$ ipython --no-banner

In [1]: import numpy as np

In [2]: np.set_printoptions(suppress=True, linewidth=120)

In [3]: K = np.loadtxt("data.csv", delimiter=",")

In [4]: K
Out[4]: 
array([[ 0.021,  0.147,  0.074, -0.293, -0.101,  0.013, -0.068, -0.221],
       [ 0.017, -0.01 , -0.02 ,  0.077,  0.038, -0.033, -0.003,  0.037],
       [-0.017,  2.886,  1.472, -4.278, -1.425,  0.004, -1.425, -2.805],
       [-0.005,  0.916,  0.459, -1.402, -0.472,  0.005, -0.486, -0.937],
       [-0.015, -0.986, -0.474,  1.449,  0.453, -0.003,  0.461,  0.949],
       [ 0.015,  1.025,  0.524, -1.451, -0.516, -0.005, -0.502, -1.01 ],
       [-0.02 ,  0.164,  0.076, -0.317, -0.097, -0.032, -0.108, -0.191],
       [ 0.025, -3.119, -1.55 ,  4.62 ,  1.56 , -0.009,  1.569,  3.06 ],
       [ 0.03 ,  5.013,  2.517, -7.514, -2.518,  0.027, -2.502, -4.974],
       [-0.011, -0.351, -0.189,  0.515,  0.146, -0.047,  0.163,  0.322],
       [ 0.02 , -5.243, -2.642,  7.868,  2.639, -0.063,  2.669,  5.265],
       [ 0.003,  3.93 ,  1.969, -5.904, -1.984,  0.017, -1.939, -3.946],
       [-0.04 , -3.68 , -1.823,  5.51 ,  1.86 ,  0.01 ,  1.802,  3.696],
       [-0.011,  0.429,  0.167, -0.534, -0.189,  0.036, -0.183, -0.388],
       [ 0.02 , -0.423, -0.209,  0.615,  0.233, -0.018,  0.198,  0.429],
       [ 0.028, -1.568, -0.781,  2.32 ,  0.737,  0.017,  0.76 ,  1.56 ],
       [-0.012,  0.563,  0.289, -0.803, -0.271, -0.005, -0.304, -0.566],
       [-0.047, -0.464, -0.23 ,  0.766,  0.254, -0.027,  0.206,  0.501],
       [ 0.028, -0.632, -0.256,  0.909,  0.331,  0.008,  0.3  ,  0.606],
       [ 0.032,  0.467,  0.265, -0.719, -0.247,  0.053, -0.219, -0.455],
       [ 0.015,  1.104,  0.51 , -1.664, -0.551, -0.026, -0.545, -1.07 ],
       [ 0.013, -0.795, -0.445,  1.198,  0.365,  0.035,  0.41 ,  0.813],
       [-0.035, -0.562, -0.29 ,  0.921,  0.31 , -0.012,  0.288,  0.593],
       [ 0.045, -1.472, -0.736,  2.177,  0.723,  0.025,  0.723,  1.468],
       [-0.006,  0.614,  0.288, -0.881, -0.311, -0.011, -0.315, -0.569],
       [-0.024,  0.689,  0.384, -1.08 , -0.384,  0.024, -0.365, -0.75 ]])

In [5]: Xs = K - K.mean(axis=0)

In [6]: U, sig, vt = np.linalg.svd(Xs, full_matrices=False)

In [7]: np.abs(U[:, 0]).argmax()
Out[7]: np.int64(10)

In [8]: np.round(Xs.mean(axis=0), 3) + 0
Out[8]: array([0., 0., 0., 0., 0., 0., 0., 0.])

In [9]: sig.round(3)
Out[9]: array([23.596,  0.17 ,  0.13 ,  0.121,  0.111,  0.097,  0.073,  0.065])

In [10]: rng = np.random.default_rng(6202)

In [11]: lab = rng.permutation(8)

In [12]: Y = K[:, lab] * rng.choice([-1, 1], 8)

In [13]: Y
Out[13]: 
array([[-0.013, -0.021,  0.068, -0.221, -0.074, -0.101, -0.293, -0.147],
       [ 0.033, -0.017,  0.003,  0.037,  0.02 ,  0.038,  0.077,  0.01 ],
       [-0.004,  0.017,  1.425, -2.805, -1.472, -1.425, -4.278, -2.886],
       [-0.005,  0.005,  0.486, -0.937, -0.459, -0.472, -1.402, -0.916],
       [ 0.003,  0.015, -0.461,  0.949,  0.474,  0.453,  1.449,  0.986],
       [ 0.005, -0.015,  0.502, -1.01 , -0.524, -0.516, -1.451, -1.025],
       [ 0.032,  0.02 ,  0.108, -0.191, -0.076, -0.097, -0.317, -0.164],
       [ 0.009, -0.025, -1.569,  3.06 ,  1.55 ,  1.56 ,  4.62 ,  3.119],
       [-0.027, -0.03 ,  2.502, -4.974, -2.517, -2.518, -7.514, -5.013],
       [ 0.047,  0.011, -0.163,  0.322,  0.189,  0.146,  0.515,  0.351],
       [ 0.063, -0.02 , -2.669,  5.265,  2.642,  2.639,  7.868,  5.243],
       [-0.017, -0.003,  1.939, -3.946, -1.969, -1.984, -5.904, -3.93 ],
       [-0.01 ,  0.04 , -1.802,  3.696,  1.823,  1.86 ,  5.51 ,  3.68 ],
       [-0.036,  0.011,  0.183, -0.388, -0.167, -0.189, -0.534, -0.429],
       [ 0.018, -0.02 , -0.198,  0.429,  0.209,  0.233,  0.615,  0.423],
       [-0.017, -0.028, -0.76 ,  1.56 ,  0.781,  0.737,  2.32 ,  1.568],
       [ 0.005,  0.012,  0.304, -0.566, -0.289, -0.271, -0.803, -0.563],
       [ 0.027,  0.047, -0.206,  0.501,  0.23 ,  0.254,  0.766,  0.464],
       [-0.008, -0.028, -0.3  ,  0.606,  0.256,  0.331,  0.909,  0.632],
       [-0.053, -0.032,  0.219, -0.455, -0.265, -0.247, -0.719, -0.467],
       [ 0.026, -0.015,  0.545, -1.07 , -0.51 , -0.551, -1.664, -1.104],
       [-0.035, -0.013, -0.41 ,  0.813,  0.445,  0.365,  1.198,  0.795],
       [ 0.012,  0.035, -0.288,  0.593,  0.29 ,  0.31 ,  0.921,  0.562],
       [-0.025, -0.045, -0.723,  1.468,  0.736,  0.723,  2.177,  1.472],
       [ 0.011,  0.006,  0.315, -0.569, -0.288, -0.311, -0.881, -0.614],
       [-0.024,  0.024,  0.365, -0.75 , -0.384, -0.384, -1.08 , -0.689]])

In [14]: U, _, vt = np.linalg.svd(K.T @ Y)

In [15]: np.round(U @ vt, 3) + 0
Out[15]: 
array([[ 0., -1.,  0.,  0.,  0.,  0.,  0.,  0.],
       [ 0.,  0.,  0.,  0.,  0.,  0.,  0., -1.],
       [ 0.,  0.,  0.,  0., -1.,  0.,  0.,  0.],
       [ 0.,  0.,  0.,  0.,  0.,  0.,  1.,  0.],
       [ 0.,  0.,  0.,  0.,  0.,  1.,  0.,  0.],
       [-1.,  0.,  0.,  0.,  0.,  0.,  0.,  0.],
       [ 0.,  0., -1.,  0.,  0.,  0.,  0.,  0.],
       [ 0.,  0.,  0.,  1.,  0.,  0.,  0.,  0.]])

In [16]: lab
Out[16]: array([5, 0, 6, 7, 2, 4, 3, 1])

In [17]: dist = np.linalg.norm(K[:, None] - K[None], axis=-1)

In [18]: dist.shape
Out[18]: (26, 26)

In [19]: (dist + 1e9 * np.eye(26)).round(6).argmin(axis=1)
Out[19]: array([ 6,  0, 11,  5, 21,  3,  0, 12, 11, 14, 12,  8,  7, 19, 17, 23, 24, 14, 22, 16,  5,  4, 18, 15, 16, 24])

In [20]: dist[9].round(6).argsort(kind="stable")[:4]
Out[20]: array([ 9, 14, 17, 22])

In [21]: P = K @ np.linalg.solve(K.T @ K, K.T)

In [22]: np.round(np.linalg.eigvalsh(P), 3) + 0
Out[22]: array([0., 0., 0., 0., 0., 0., 0., 0., 0., 0., 0., 0., 0., 0., 0., 0., 0., 0., 1., 1., 1., 1., 1., 1., 1., 1.])

In [23]: np.allclose(P @ P, P)
Out[23]: True

In [24]: np.round(P @ K[:, 2], 3)
Out[24]: 
array([ 0.074, -0.02 ,  1.472,  0.459, -0.474,  0.524,  0.076, -1.55 ,  2.517, -0.189, -2.642,  1.969, -1.823,  0.167,
       -0.209, -0.781,  0.289, -0.23 , -0.256,  0.265,  0.51 , -0.445, -0.29 , -0.736,  0.288,  0.384])

In [25]: M = np.load("x.npy")

In [26]: M
Out[26]: 
array([[-0.4  ,  0.728,  1.   , -0.3  ,  1.3  , -1.6  ,  0.2  , -0.9  ],
       [ 1.1  , -0.441,  1.5  ,  0.3  ,  0.4  , -0.6  ,  0.4  ,  0.9  ],
       [ 0.6  , -1.374,  0.3  ,  0.8  ,  0.2  , -1.3  ,  1.1  , -0.3  ],
       [ 0.5  ,  1.47 , -2.2  , -0.4  , -0.5  ,  1.3  , -2.4  , -0.5  ],
       [ 0.3  , -1.401,  1.5  ,  1.   , -0.4  ,  1.9  ,  0.   ,  0.1  ],
       [ 0.2  , -0.247, -0.5  ,  0.1  ,  1.8  ,  1.5  , -0.8  , -0.8  ],
       [ 1.1  , -0.655, -1.7  ,  0.4  , -0.1  , -3.1  ,  0.5  ,  0.   ],
       [ 0.4  , -0.638, -0.2  ,  0.3  ,  0.4  ,  0.2  ,  0.2  ,  0.8  ],
       [ 0.   , -0.443, -1.3  ,  0.1  ,  0.3  ,  0.3  , -0.4  ,  0.7  ],
       [ 0.   , -1.337, -2.3  ,  0.6  ,  1.7  , -2.2  ,  0.9  , -0.6  ],
       [-0.3  , -0.698,  0.9  ,  0.3  , -2.3  , -0.1  ,  1.1  ,  1.1  ],
       [ 0.7  ,  2.912, -0.9  , -1.4  ,  0.   ,  0.2  , -0.4  ,  0.9  ],
       [ 0.9  , -1.582,  1.   ,  0.7  ,  0.4  ,  0.1  , -0.4  ,  1.7  ],
       [-0.8  , -0.19 ,  1.4  ,  0.1  , -0.1  ,  1.   , -0.1  , -0.2  ],
       [ 1.2  , -4.682, -1.4  ,  2.3  ,  0.9  ,  0.3  ,  1.6  ,  0.3  ],
       [ 0.7  , -1.989,  0.4  ,  1.   ,  0.7  , -0.3  ,  0.6  ,  0.6  ],
       [-0.5  , -1.728,  0.3  ,  0.9  , -0.3  ,  0.4  , -0.6  , -0.3  ],
       [ 0.   ,  0.46 ,  2.   , -0.1  , -1.8  ,  0.9  , -1.1  ,  1.   ],
       [-0.6  ,  1.117, -0.3  , -0.7  , -0.7  , -1.2  , -1.   , -1.2  ],
       [ 0.2  , -0.54 , -1.6  ,  0.4  ,  0.1  ,  0.4  , -1.3  , -0.5  ],
       [-1.1  , -1.578, -1.   ,  0.8  ,  0.4  , -1.5  , -1.4  ,  0.5  ]])

In [27]: vec = np.array([0, -2, -2, 0, 0, 0, 0, 0])

In [28]: y = M @ vec

In [29]: beta, lr = np.zeros(8), 1 / np.linalg.norm(M, 2) ** 2

In [30]: for i in range(6):
    ...:     beta -= lr * M.T @ (M @ beta - y)
    ...:     if i % 2 == 0: print(i, round(np.linalg.norm(M @ beta - y), 3))
    ...: 
0 5.954
2 2.782
4 1.714

In [31]: round(float(np.linalg.cond(M)), 3)
Out[31]: 23.926
